$ python3 -q
>>> import numpy as np
>>> import numpy.linalg as la
>>> np.set_printoptions(precision=3, suppress=True, linewidth=120)
>>> B = np.array([[-2], [0], [-1]])
>>> E = np.block([[np.zeros((3, 3)), B], [B.T, np.zeros((1, 1))]])
>>> E
array([[ 0.,  0.,  0., -2.],
       [ 0.,  0.,  0.,  0.],
       [ 0.,  0.,  0., -1.],
       [-2.,  0., -1.,  0.]])
>>> (la.matrix_power((E != 0) + (E.T != 0) + np.eye(4), 4) > 0).astype(int)
array([[1, 0, 1, 1],
       [0, 1, 0, 0],
       [1, 0, 1, 1],
       [1, 0, 1, 1]])
>>> print(np.flatnonzero(la.matrix_power((E != 0) + (E.T != 0) + np.eye(4), 4)[0]))
[0 2 3]
>>> np.unique(E.round(6), axis=0).shape
(4, 4)
>>> E @ la.pinv(E) @ E
array([[ 0.,  0.,  0., -2.],
       [ 0.,  0.,  0.,  0.],
       [ 0.,  0.,  0., -1.],
       [-2.,  0., -1.,  0.]])
>>> la.lstsq(E[:-1].T, E[-1])[2]
np.int32(1)
>>> arr = np.array([[-1, -3, -3, -3, -3, 1, 3, 0, 1],
...     [-1, 1, 3, 0, 1, 2, 3, -1, -1],
...     [-6, 2, 12, -3, 2, 11, 18, -5, -4]])
>>> np.round(la.norm(arr, "nuc"), 3)
np.float64(33.613)
>>> print(np.round(la.norm(arr[0], 1), 3), round(float(la.norm(arr[0], np.inf)), 3))
18.0 3.0
>>> la.norm(arr, axis=1).argmax()
np.int64(2)
>>> t = np.radians(45)
>>> R = np.eye(9)
>>> R[2, 2] = R[4, 4] = np.cos(t)
>>> R[2, 4], R[4, 2] = -np.sin(t), np.sin(t)
>>> R
array([[ 1.   ,  0.   ,  0.   ,  0.   ,  0.   ,  0.   ,  0.   ,  0.   ,  0.   ],
       [ 0.   ,  1.   ,  0.   ,  0.   ,  0.   ,  0.   ,  0.   ,  0.   ,  0.   ],
       [ 0.   ,  0.   ,  0.707,  0.   , -0.707,  0.   ,  0.   ,  0.   ,  0.   ],
       [ 0.   ,  0.   ,  0.   ,  1.   ,  0.   ,  0.   ,  0.   ,  0.   ,  0.   ],
       [ 0.   ,  0.   ,  0.707,  0.   ,  0.707,  0.   ,  0.   ,  0.   ,  0.   ],
       [ 0.   ,  0.   ,  0.   ,  0.   ,  0.   ,  1.   ,  0.   ,  0.   ,  0.   ],
       [ 0.   ,  0.   ,  0.   ,  0.   ,  0.   ,  0.   ,  1.   ,  0.   ,  0.   ],
       [ 0.   ,  0.   ,  0.   ,  0.   ,  0.   ,  0.   ,  0.   ,  1.   ,  0.   ],
       [ 0.   ,  0.   ,  0.   ,  0.   ,  0.   ,  0.   ,  0.   ,  0.   ,  1.   ]])
>>> B = arr @ R.T
>>> B.round(3) + 0
array([[-1.   , -3.   ,  0.   , -3.   , -4.243,  1.   ,  3.   ,  0.   ,  1.   ],
       [-1.   ,  1.   ,  1.414,  0.   ,  2.828,  2.   ,  3.   , -1.   , -1.   ],
       [-6.   ,  2.   ,  7.071, -3.   ,  9.899, 11.   , 18.   , -5.   , -4.   ]])
>>> print(np.round(la.svd(arr, compute_uv=False), 3) + 0, np.round(la.svd(B, compute_uv=False), 3) + 0)
[26.632  6.98   0.   ] [26.632  6.98   0.   ]
>>> np.abs(B - arr).max(axis=0)
array([0.   , 0.   , 4.929, 0.   , 7.899, 0.   , 0.   , 0.   , 0.   ])
>>> (la.matrix_power((R != 0) + (R.T != 0) + np.eye(9), 9) > 0).astype(int)
array([[1, 0, 0, 0, 0, 0, 0, 0, 0],
       [0, 1, 0, 0, 0, 0, 0, 0, 0],
       [0, 0, 1, 0, 1, 0, 0, 0, 0],
       [0, 0, 0, 1, 0, 0, 0, 0, 0],
       [0, 0, 1, 0, 1, 0, 0, 0, 0],
       [0, 0, 0, 0, 0, 1, 0, 0, 0],
       [0, 0, 0, 0, 0, 0, 1, 0, 0],
       [0, 0, 0, 0, 0, 0, 0, 1, 0],
       [0, 0, 0, 0, 0, 0, 0, 0, 1]])
>>> np.flatnonzero(la.matrix_power((R != 0) + (R.T != 0) + np.eye(9), 9)[1])
array([1])
>>> np.round(R @ R, 3) + 0
array([[ 1.,  0.,  0.,  0.,  0.,  0.,  0.,  0.,  0.],
       [ 0.,  1.,  0.,  0.,  0.,  0.,  0.,  0.,  0.],
       [ 0.,  0.,  0.,  0., -1.,  0.,  0.,  0.,  0.],
       [ 0.,  0.,  0.,  1.,  0.,  0.,  0.,  0.,  0.],
       [ 0.,  0.,  1.,  0.,  0.,  0.,  0.,  0.,  0.],
       [ 0.,  0.,  0.,  0.,  0.,  1.,  0.,  0.,  0.],
       [ 0.,  0.,  0.,  0.,  0.,  0.,  1.,  0.,  0.],
       [ 0.,  0.,  0.,  0.,  0.,  0.,  0.,  1.,  0.],
       [ 0.,  0.,  0.,  0.,  0.,  0.,  0.,  0.,  1.]])
>>> m1 = np.array([[0, 0, 0, 0, 0, 0],
...     [0, 1, 0, 0, 0, 0],
...     [0, 0, 2, 0, 0, 0],
...     [0, 0, 0, 3, 0, 0],
...     [0, 0, 0, 0, 2, 0],
...     [0, 0, 0, 0, 0, -1]])
>>> m1
array([[ 0,  0,  0,  0,  0,  0],
       [ 0,  1,  0,  0,  0,  0],
       [ 0,  0,  2,  0,  0,  0],
       [ 0,  0,  0,  3,  0,  0],
       [ 0,  0,  0,  0,  2,  0],
       [ 0,  0,  0,  0,  0, -1]])
>>> left, s, Vt = la.svd(m1)
>>> evecs = Vt[:(s > 1e-8).sum()]
>>> rng = np.random.default_rng(900438)
>>> x = m1[1] + 4 * m1[5] + rng.integers(2) * np.eye(6)[1]
>>> x
array([ 0.,  2.,  0.,  0.,  0., -4.])
>>> print(np.round(la.norm(x - evecs.T @ evecs @ x), 3))
0.0
>>> evecs.T @ evecs
array([[0., 0., 0., 0., 0., 0.],
       [0., 1., 0., 0., 0., 0.],
       [0., 0., 1., 0., 0., 0.],
       [0., 0., 0., 1., 0., 0.],
       [0., 0., 0., 0., 1., 0.],
       [0., 0., 0., 0., 0., 1.]])
>>> print(np.diag(evecs.T @ evecs))
[0. 1. 1. 1. 1. 1.]
>>> la.matrix_rank(np.vstack([m1, x]))
np.int64(5)
>>> data = np.vander(np.arange(6) - 1, 3, increasing=True)
>>> data
array([[ 1, -1,  1],
       [ 1,  0,  0],
       [ 1,  1,  1],
       [ 1,  2,  4],
       [ 1,  3,  9],
       [ 1,  4, 16]])
>>> B = np.c_[data[:, :2] @ np.array([[1, 2], [1, 2]]), np.array([3, 5, 0, 2, 2, 2])]
>>> B
array([[ 0,  0,  3],
       [ 1,  2,  5],
       [ 2,  4,  0],
       [ 3,  6,  2],
       [ 4,  8,  2],
       [ 5, 10,  2]])
>>> np.round(la.norm(B - data @ la.lstsq(data, B)[0], axis=0), 3) + 0
array([0.   , 0.   , 3.176])
>>> la.norm(la.qr(data)[0].T @ B, axis=0) ** 2 / ((B ** 2).sum(axis=0) + 1e-12)
array([1.   , 1.   , 0.781])
>>> la.matrix_rank(np.c_[data, B])
np.int64(4)
>>> np.round(la.lstsq(data, B[:, 0])[0], 3) + 0
array([1., 1., 0.])
>>> x = np.array([-2, -1, 0])
>>> y = data @ x
>>> print(np.round(la.pinv(data) @ data, 3) + 0)
[[1. 0. 0.]
 [0. 1. 0.]
 [0. 0. 1.]]
>>> np.round(la.solve(data.T @ data, data.T @ y), 3) + 0
array([-2., -1.,  0.])
>>> y = y + 0.05 * rng.normal(size=6)
>>> y
array([-1.015, -1.919, -2.958, -3.869, -5.034, -5.982])
>>> coef, *_ = la.lstsq(data, y)
>>> [round(float(la.norm(la.solve(data.T @ data + lam * np.eye(3), data.T @ y))), 2) for lam in (0, 1, 10, 100)]
[2.18, 1.71, 0.69, 0.35]
>>> B = np.array([[0, 2, 0], [-2, 1, 1], [-1, -1, -2]])
>>> np.vstack([data, B.T]).shape
(9, 3)
>>> print(B.T @ data.T)
[[  1   0  -3  -8 -15 -24]
 [  0   2   2   0  -4 -10]
 [ -3   0  -1  -6 -15 -28]]
>>> np.einsum("ij->j", data)
array([ 6,  9, 31])
>>> la.matrix_rank(data @ B)
np.int64(3)
>>> B @ data
Traceback (most recent call last):
  File "<python-input-59>", line 1, in <module>
    B @ data
    ~~^~~~~~
ValueError: matmul: Input operand 1 has a mismatch in its core dimension 0, with gufunc signature (n?,k),(k,m?)->(n?,m?) (size 6 is different from 3)
>>> np.einsum("ij,ij->i", data, data)
array([  3,   1,   3,  21,  91, 273])
>>> t = np.radians(79)
>>> R = np.eye(3)
>>> R[2, 2] = R[1, 1] = np.cos(t)
>>> R[2, 1], R[1, 2] = -np.sin(t), np.sin(t)
>>> print(R)
[[ 1.     0.     0.   ]
 [ 0.     0.191  0.982]
 [ 0.    -0.982  0.191]]
>>> B = data @ R.T
>>> round(float(la.det(R)), 3), round(float(np.trace(R)), 3)
(1.0, 1.382)
>>> np.allclose(data @ data.T, B @ B.T)
True
>>> proj = data @ la.solve(data.T @ data, data.T)
>>> np.round(np.trace(proj), 3)
np.float64(3.0)
>>> np.diag(proj)
array([0.821, 0.307, 0.371, 0.371, 0.307, 0.821])
>>> F = np.loadtxt("case5.csv", delimiter=",")
>>> F
array([[ 0., -4., -4., -8., -9., -4., -1., -5.,  7.],
       [-8., -2.,  0.,  1.,  6.,  8., -4.,  9.,  7.],
       [-5.,  5., -6.,  8.,  6.,  9., -6., -1.,  7.],
       [ 0.,  0.,  0.,  1., -1.,  1., -1., -2.,  2.],
       [ 0.,  0.,  0.,  0., -1.,  2.,  0., -1., -2.],
       [ 0.,  0.,  0., -2.,  1., -2., -1., -1.,  2.],
       [ 0.,  0.,  0., -2.,  1., -1., -2.,  1., -2.],
       [ 0.,  0.,  0.,  0., -1.,  2., -1., -1., -2.],
       [ 0.,  0.,  0., -2., -2.,  1.,  2., -2.,  0.]])
>>> vals, evecs = la.eigh(m1)
>>> vals
array([-1.,  0.,  1.,  2.,  2.,  3.])
>>> np.abs(evecs[:, -1])
array([0., 0., 0., 1., 0., 0.])
>>> la.eigvalsh(m1 @ m1)
array([0., 1., 1., 4., 4., 9.])
>>> print(vals.sum(), np.trace(m1))
7.0 7
>>> feats = np.arange(36).reshape(9, 4) + 5
>>> print(feats)
[[ 5  6  7  8]
 [ 9 10 11 12]
 [13 14 15 16]
 [17 18 19 20]
 [21 22 23 24]
 [25 26 27 28]
 [29 30 31 32]
 [33 34 35 36]
 [37 38 39 40]]
>>> vals, evecs = la.eigh(m1)
>>> x = np.array([0, -2, 1, 1, -2, 0])
>>> x @ m1 @ x / (x @ x), vals[0], vals[-1]
(np.float64(1.7), np.float64(-1.0), np.float64(3.0))
>>> (np.sign(evecs[:, -1].round(6)) == np.sign(evecs[0, -1].round(6))).astype(int)
array([1, 1, 1, 0, 1, 1])
>>> r = la.matrix_rank(feats)
>>> print(r)
2
>>> N = la.svd(feats)[2][r:].T
>>> N @ N.T
array([[ 0.3, -0.4, -0.1,  0.2],
       [-0.4,  0.7, -0.2, -0.1],
       [-0.1, -0.2,  0.7, -0.4],
       [ 0.2, -0.1, -0.4,  0.3]])
>>> print([int(la.matrix_rank(feats[:, :j + 1])) for j in range(4)])
[1, 2, 2, 2]
>>> la.matrix_rank(feats.T @ feats), la.matrix_rank(feats @ feats.T)
(np.int64(2), np.int64(2))
>>> left, s, Vt = la.svd(E)
>>> evecs = Vt[:(s > 1e-8).sum()]
>>> x = E[0] + 2 * E[3] + rng.integers(2) * np.eye(4)[0]
>>> x
array([-3.,  0., -2., -2.])
>>> print(evecs.T @ evecs)
[[0.8 0.  0.4 0. ]
 [0.  0.  0.  0. ]
 [0.4 0.  0.2 0. ]
 [0.  0.  0.  1. ]]
>>> round(float(la.norm(x - evecs.T @ evecs @ x)), 3)
0.447
